% python3 -q
>>> import numpy as np
>>> import numpy.linalg as la
>>> np.set_printoptions(suppress=True, linewidth=100)
>>> rnd = lambda a: np.round(a, 3) + 0
>>> out = np.array([[-2], [2], [2], [0]])
>>> C = np.array([[1, -1, 2, -1, -2, 0, 0, 0, -1, 1]])
>>> rng = np.random.default_rng(23326)
>>> M = out @ C + 0.3 * rng.normal(size=(4, 10))
>>> rnd(M)
array([[-1.611,  1.338, -3.873,  1.772,  3.781, -0.192, -0.452, -0.374,  1.846, -2.294],
       [ 1.97 , -1.814,  4.26 , -2.193, -4.046,  0.074,  0.061,  0.118, -2.298,  1.968],
       [ 1.786, -2.276,  3.787, -1.805, -4.362, -0.057,  0.138, -0.186, -1.728,  1.68 ],
       [-0.244,  0.468,  0.179, -0.027, -0.338,  0.425, -0.257,  0.219,  0.266,  0.208]])
>>> gram = M.T @ M
>>> rnd(la.eigvalsh(gram)[::-1])
array([151.129,   1.33 ,   0.56 ,   0.232,   0.   ,   0.   ,   0.   ,   0.   ,   0.   ,   0.   ])
>>> rnd(np.diag(gram))
array([ 9.725, 10.479, 47.524, 11.212, 49.809,  0.226,  0.293,  0.236, 11.743, 12.004])
>>> (M @ M.T).shape
(4, 4)
>>> def softmax(z):
...     e = np.exp(z - z.max(axis=-1, keepdims=True))
...     return e / e.sum(axis=-1, keepdims=True)
... 
>>> rnd(softmax(M[1] + -1))
array([0.081, 0.002, 0.797, 0.001, 0.   , 0.012, 0.012, 0.013, 0.001, 0.081])
>>> rnd(softmax(M[1]))
array([0.081, 0.002, 0.797, 0.001, 0.   , 0.012, 0.012, 0.013, 0.001, 0.081])
>>> rnd(softmax(10 * M[1]))
array([0., 0., 1., 0., 0., 0., 0., 0., 0., 0.])
>>> att = M @ M.T / np.sqrt(10)
>>> rnd(softmax(att + np.triu(np.full(att.shape, -np.inf), 1)))
array([[1.   , 0.   , 0.   , 0.   ],
       [0.   , 1.   , 0.   , 0.   ],
       [0.   , 0.637, 0.363, 0.   ],
       [0.162, 0.281, 0.263, 0.293]])
>>> rnd(softmax(att)[1] @ M)
array([ 1.919, -1.942,  4.129, -2.086, -4.134,  0.038,  0.082,  0.034, -2.14 ,  1.889])
